>>> import numpy as np
>>> np.set_printoptions(suppress=True, linewidth=200)
>>> K = np.loadtxt("w.csv", delimiter=",")
>>> K
array([[ 4.1 ,  1.26,  4.6 ,  0.89],
       [-4.68,  6.16, -1.9 , -7.01],
       [-4.59,  5.77, -1.71, -3.82],
       [ 2.37,  1.63,  4.53,  1.96],
       [-2.54,  8.65, -1.73, -2.95],
       [-4.03,  8.41, -2.44, -4.26],
       [ 3.16,  0.41,  6.39,  0.17],
       [-4.75,  8.42, -3.44, -5.2 ],
       [-6.48,  7.27, -2.21, -4.13],
       [ 3.08,  1.  ,  4.55, -0.42],
       [ 1.73,  1.05,  4.39, -0.14],
       [-5.58,  7.89, -1.59, -4.8 ],
       [ 1.86,  1.01,  3.52, -1.11],
       [-4.6 ,  7.05, -3.32, -3.09],
       [ 3.1 ,  1.33,  4.1 , -1.84],
       [-3.31,  7.89, -2.97, -4.27],
       [-5.  ,  6.01, -2.54, -4.29],
       [-4.25,  7.71, -3.05, -6.55],
       [ 3.32,  0.46,  4.2 , -2.11],
       [-0.31,  2.1 ,  3.47, -1.22],
       [-4.62,  6.  , -3.7 , -3.5 ],
       [ 4.01,  1.58,  4.32, -0.24],
       [-5.19,  6.94, -2.43, -2.6 ],
       [ 1.31,  0.22,  4.84,  0.8 ],
       [ 3.13,  1.49,  5.01, -1.48],
       [-4.89,  5.24, -2.  , -2.76],
       [-5.23,  5.33, -3.67, -3.15],
       [ 3.2 ,  0.12,  2.52, -1.04],
       [-5.47,  6.98, -4.02, -3.89]])
>>> x = np.array([3, 3, 2, 1])
>>> rhs = K @ x
>>> np.round(np.linalg.solve(K.T @ K, K.T @ rhs), 2)
array([3., 3., 2., 1.])
>>> rng = np.random.default_rng(7905)
>>> rhs = rhs + 0.3 * rng.normal(size=29)
>>> rhs.round(2)
array([ 26.33,  -6.52,  -3.25,  23.25,  12.11,   3.93,  24.05,  -1.56,  -6.21,  20.84,  17.11,  -0.69,  15.15,  -2.5 ,  19.27,   3.92,  -6.44,  -2.01,  17.76,  11.9 ,  -6.8 ,  25.48,  -2.24,  14.9 ,
        22.21,  -5.79, -10.21,  14.36,  -7.41])
>>> c, *_ = np.linalg.lstsq(K, rhs)
>>> c.round()
array([3., 3., 2., 1.])
>>> c.round(2)
array([2.99, 3.02, 2.04, 1.01])
>>> def softmax(z):
...     e = np.exp(z - z.max(axis=-1, keepdims=True))
...     return e / e.sum(axis=-1, keepdims=True)
... 
>>> np.round(softmax(10 * K[21]), 2) + 0
array([0.04, 0.  , 0.96, 0.  ])
>>> np.round(softmax(K).sum(axis=1), 2)
array([1., 1., 1., 1., 1., 1., 1., 1., 1., 1., 1., 1., 1., 1., 1., 1., 1., 1., 1., 1., 1., 1., 1., 1., 1., 1., 1., 1., 1.])
>>> S = K @ K.T / np.sqrt(4)
>>> np.round(softmax(S)[21] @ K, 2)
array([3.38, 0.78, 5.7 , 0.05])
>>> P = K @ np.linalg.solve(K.T @ K, K.T)
>>> np.round(P @ K[:, 3], 2)
array([ 0.89, -7.01, -3.82,  1.96, -2.95, -4.26,  0.17, -5.2 , -4.13, -0.42, -0.14, -4.8 , -1.11, -3.09, -1.84, -4.27, -4.29, -6.55, -2.11, -1.22, -3.5 , -0.24, -2.6 ,  0.8 , -1.48, -2.76, -3.15,
       -1.04, -3.89])
>>> O, R = np.linalg.qr(K)
>>> np.round(abs(R[0, 0]), 2), np.round(np.linalg.norm(K[:, 0]), 2)
(np.float64(21.75), np.float64(21.75))
>>> O.shape, R.shape
((29, 4), (4, 4))
>>> arr = np.array([[3.0, 1.0, 1.0, 1.0, 1.0, 1.0, 1.0, 1.0],
...     [1.0, 3.0, 1.0, 1.0, 1.0, 1.0, 1.0, 1.0],
...     [1.0, 1.0, 3.0, 1.0, 1.0, 1.0, 1.0, 1.0],
...     [1.0, 1.0, 1.0, 3.0, 1.0, 1.0, 1.0, 1.0],
...     [1.0, 1.0, 1.0, 1.0, 3.0, 1.0, 1.0, 1.0],
...     [1.0, 1.0, 1.0, 1.0, 1.0, 3.0, 1.0, 1.0],
...     [1.0, 1.0, 1.0, 1.0, 1.0, 1.0, 3.0, 1.0],
...     [1.0, 1.0, 1.0, 1.0, 1.0, 1.0, 1.0, 3.0]])
>>> arr
array([[3., 1., 1., 1., 1., 1., 1., 1.],
       [1., 3., 1., 1., 1., 1., 1., 1.],
       [1., 1., 3., 1., 1., 1., 1., 1.],
       [1., 1., 1., 3., 1., 1., 1., 1.],
       [1., 1., 1., 1., 3., 1., 1., 1.],
       [1., 1., 1., 1., 1., 3., 1., 1.],
       [1., 1., 1., 1., 1., 1., 3., 1.],
       [1., 1., 1., 1., 1., 1., 1., 3.]])
>>> # symmetric, so the eigenvalues are real
>>> x = np.ones(8)
>>> for _ in range(6):
...     x = arr @ x
...     x /= np.linalg.norm(x)
...     print(round(x @ arr @ x, 2))
... 
10.0
10.0
10.0
10.0
10.0
10.0
>>> round(np.linalg.eigvalsh(arr)[-1], 2)
np.float64(10.0)
>>> x.round(2)
array([0.35, 0.35, 0.35, 0.35, 0.35, 0.35, 0.35, 0.35])
